% python3 -q
>>> import numpy as np
>>> np.set_printoptions(precision=2, suppress=True, linewidth=100, floatmode="fixed")
>>> def rnd(a):
...     return np.round(a, 2) + 0
... 
>>> J = np.loadtxt("w.csv", delimiter=",")
>>> print(J)
[[ -9.00   6.00  15.00 -15.00  -3.00   3.00   3.00   9.00   3.00]
 [  9.00  -6.00 -15.00  15.00   3.00  -3.00  -3.00  -9.00  -3.00]
 [ -6.00   4.00  10.00 -10.00  -2.00   2.00   2.00   6.00   2.00]
 [ -6.00   4.00  10.00 -10.00  -2.00   2.00   2.00   6.00   2.00]
 [  0.00   0.00   0.00   0.00   0.00   0.00   0.00   0.00   0.00]
 [ -6.00   4.00  10.00 -10.00  -2.00   2.00   2.00   6.00   2.00]]
>>> print(np.linalg.cond(J) > 100)
True
>>> Y = np.array([[-4, -3],
...     [-3, -4],
...     [4, -1],
...     [-1, 3],
...     [-2, -1],
...     [-3, -3],
...     [-2, 4],
...     [3, 0],
...     [-1, -4]])
>>> print(np.einsum("ik,kj->ij", J, Y))
[[ 108.00  -63.00]
 [-108.00   63.00]
 [  72.00  -42.00]
 [  72.00  -42.00]
 [   0.00    0.00]
 [  72.00  -42.00]]
>>> print(np.linalg.matrix_rank(np.vstack([J, Y.T])))
3
>>> print(np.linalg.matrix_rank(J @ Y))
1
>>> U, sig, Vt = np.linalg.svd(J)
>>> print(rnd(sig))
[47.75  0.00  0.00  0.00  0.00  0.00]
>>> print(np.argmax(sig[:-1] / (sig[1:] + 1e-6)) + 1)
1
>>> Y = U[:, :1] @ np.diag(sig[:1]) @ Vt[:1]
>>> print(rnd(np.linalg.norm(J - Y, 2)), rnd(sig[1]))
0.0 0.0
>>> print(rnd(np.linalg.norm(J - Y) / np.linalg.norm(J)))
0.0
>>> print(rnd(np.abs(J - Y).max()))
0.0
>>> U, sig, Vt = np.linalg.svd(J)
>>> V = Vt[:(sig > 1e-8).sum()]
>>> rng = np.random.default_rng(3181)
>>> vec = J[4] + -2 * J[2] + rng.integers(2) * np.eye(9)[1]
>>> print(vec)
[ 12.00  -7.00 -20.00  20.00   4.00  -4.00  -4.00 -12.00  -4.00]
>>> print(rnd(V.T @ V))
[[ 0.12 -0.08 -0.20  0.20  0.04 -0.04 -0.04 -0.12 -0.04]
 [-0.08  0.05  0.13 -0.13 -0.03  0.03  0.03  0.08  0.03]
 [-0.20  0.13  0.33 -0.33 -0.07  0.07  0.07  0.20  0.07]
 [ 0.20 -0.13 -0.33  0.33  0.07 -0.07 -0.07 -0.20 -0.07]
 [ 0.04 -0.03 -0.07  0.07  0.01 -0.01 -0.01 -0.04 -0.01]
 [-0.04  0.03  0.07 -0.07 -0.01  0.01  0.01  0.04  0.01]
 [-0.04  0.03  0.07 -0.07 -0.01  0.01  0.01  0.04  0.01]
 [-0.12  0.08  0.20 -0.20 -0.04  0.04  0.04  0.12  0.04]
 [-0.04  0.03  0.07 -0.07 -0.01  0.01  0.01  0.04  0.01]]
>>> print(np.linalg.matrix_rank(np.vstack([J, vec])))
2
>>> E = np.loadtxt("arr.csv", delimiter=",")
>>> print(E)
[[-1.00  3.00  2.00 -3.00]
 [ 0.00  0.00 -1.00  0.00]
 [ 0.00  0.00  0.00 -1.00]
 [ 0.00  0.00  0.00  0.00]]
>>> U, sig, Vt = np.linalg.svd(E)
>>> V = Vt[:(sig > 1e-8).sum()]
>>> vec = E[2] + 3 * E[0] + rng.integers(2) * np.eye(4)[3]
>>> print(vec)
[-3.00  9.00  6.00 -9.00]
>>> print(rnd(np.linalg.norm(vec - V.T @ V @ vec)))
0.0
>>> print(np.linalg.matrix_rank(np.vstack([E, vec])))
3
>>> print(np.allclose(E, E.T))
False
>>> print(rnd(np.linalg.matrix_power(E, 2)))
[[ 1.00 -3.00 -5.00  1.00]
 [ 0.00  0.00  0.00  1.00]
 [ 0.00  0.00  0.00  0.00]
 [ 0.00  0.00  0.00  0.00]]
>>> print(np.trace(E))
-1.0
>>> print(np.allclose(E[:-1].T @ np.linalg.lstsq(E[:-1].T, E[-1])[0], E[-1]))
True
>>> print(rnd(E @ np.linalg.pinv(E) @ E))
[[-1.00  3.00  2.00 -3.00]
 [ 0.00  0.00 -1.00  0.00]
 [ 0.00  0.00  0.00 -1.00]
 [ 0.00  0.00  0.00  0.00]]
>>> print(rnd(np.trace(np.linalg.pinv(E) @ E)))
3.0
>>> print(np.unique(E.round(6), axis=0).shape)
(4, 4)
